% ipython --no-banner

In [1]: import numpy as np

In [2]: import numpy.linalg as la

In [3]: np.set_printoptions(precision=1, suppress=True, linewidth=200)

In [4]: def rnd(a):
   ...:     return np.round(a, 1) + 0
   ...: 

In [5]: M = np.load("block6.npy")

In [6]: M
Out[6]: 
array([[ 1, -1,  1, -1, -1,  1, -1,  1],
       [ 1,  1, -1, -1,  1,  1, -1, -1],
       [ 1,  1, -1, -1, -1, -1,  1,  1],
       [ 1,  1,  1,  1, -1, -1, -1, -1]])

In [7]: r0, r1 = M[0], M[2]

In [8]: r0 @ r1
Out[8]: np.int64(0)

In [9]: pr = (r0 @ r1) / (r0 @ r0) * r0

In [10]: np.outer(r0, r1)
Out[10]: 
array([[ 1,  1, -1, -1, -1, -1,  1,  1],
       [-1, -1,  1,  1,  1,  1, -1, -1],
       [ 1,  1, -1, -1, -1, -1,  1,  1],
       [-1, -1,  1,  1,  1,  1, -1, -1],
       [-1, -1,  1,  1,  1,  1, -1, -1],
       [ 1,  1, -1, -1, -1, -1,  1,  1],
       [-1, -1,  1,  1,  1,  1, -1, -1],
       [ 1,  1, -1, -1, -1, -1,  1,  1]])

In [11]: la.matrix_rank(np.outer(r0, r1))
Out[11]: np.int64(1)

In [12]: pr
Out[12]: array([ 0., -0.,  0., -0., -0.,  0., -0.,  0.])

In [13]: (r1 - pr) @ r0
Out[13]: np.float64(0.0)

In [14]: Y = np.array([[-3, 2],
    ...:     [-1, -1],
    ...:     [0, -3],
    ...:     [2, 1],
    ...:     [1, -1],
    ...:     [0, -2],
    ...:     [1, -3],
    ...:     [-2, -2]])

In [15]: np.einsum("ik,kj->ji", M, Y)
Out[15]: 
array([[-8, -4, -8, -2],
       [-1,  5,  1,  7]])

In [16]: M @ Y
Out[16]: 
array([[-8, -1],
       [-4,  5],
       [-8,  1],
       [-2,  7]])

In [17]: Y.T @ M.T
Out[17]: 
array([[-8, -4, -8, -2],
       [-1,  5,  1,  7]])

In [18]: la.matrix_rank(M @ Y)
Out[18]: np.int64(2)

In [19]: np.einsum("ik,kj->ij", M, Y)
Out[19]: 
array([[-8, -1],
       [-4,  5],
       [-8,  1],
       [-2,  7]])

In [20]: la.matrix_rank(np.vstack([M, Y.T]))
Out[20]: np.int64(6)
